In [1]: import numpy as np

In [2]: from numpy import linalg as LA

In [3]: np.set_printoptions(suppress=True, linewidth=100)

In [4]: J = np.loadtxt("data.csv", delimiter=",")

In [5]: J
Out[5]: 
array([[ 3.,  4.,  5.,  6.],
       [ 7.,  8.,  9., 10.],
       [11., 12., 13., 14.]])

In [6]: U, sv, Vh = LA.svd(J)

In [7]: evecs = Vh[:(sv > 1e-8).sum()]

In [8]: rng = np.random.default_rng(92582)

In [9]: x0 = J[2] + 3 * J[0] + rng.integers(2) * np.eye(4)[0]

In [10]: x0
Out[10]: array([21., 24., 28., 32.])

In [11]: LA.matrix_rank(np.vstack([J, x0]))
Out[11]: np.int64(3)

In [12]: round(float(LA.norm(x0 - evecs.T @ evecs @ x0)), 2)
Out[12]: 0.55

In [13]: np.round(np.diag(evecs.T @ evecs), 2)
Out[13]: array([0.7, 0.3, 0.3, 0.7])

In [14]: np.round(evecs.T @ evecs, 2)
Out[14]: 
array([[ 0.7,  0.4,  0.1, -0.2],
       [ 0.4,  0.3,  0.2,  0.1],
       [ 0.1,  0.2,  0.3,  0.4],
       [-0.2,  0.1,  0.4,  0.7]])

In [15]: Y = J + rng.integers(-2, 3, (3, 2)) @ rng.integers(-2, 3, (2, 4))

In [16]: Y
Out[16]: 
array([[ 1.,  2., -3.,  8.],
       [ 9., 14.,  9., 16.],
       [ 9., 10.,  5., 16.]])

In [17]: np.round(LA.svd(Y - J, compute_uv=False), 2) + 0
Out[17]: array([12.35,  8.69,  0.  ])

In [18]: Y = np.array([[0, 0, 1], [3, 1, 2]])

In [19]: basis = np.kron(Y, J)

In [20]: LA.matrix_rank(basis)
Out[20]: np.int64(4)

In [21]: basis.shape
Out[21]: (6, 12)

In [22]: basis
Out[22]: 
array([[ 0.,  0.,  0.,  0.,  0.,  0.,  0.,  0.,  3.,  4.,  5.,  6.],
       [ 0.,  0.,  0.,  0.,  0.,  0.,  0.,  0.,  7.,  8.,  9., 10.],
       [ 0.,  0.,  0.,  0.,  0.,  0.,  0.,  0., 11., 12., 13., 14.],
       [ 9., 12., 15., 18.,  3.,  4.,  5.,  6.,  6.,  8., 10., 12.],
       [21., 24., 27., 30.,  7.,  8.,  9., 10., 14., 16., 18., 20.],
       [33., 36., 39., 42., 11., 12., 13., 14., 22., 24., 26., 28.]])
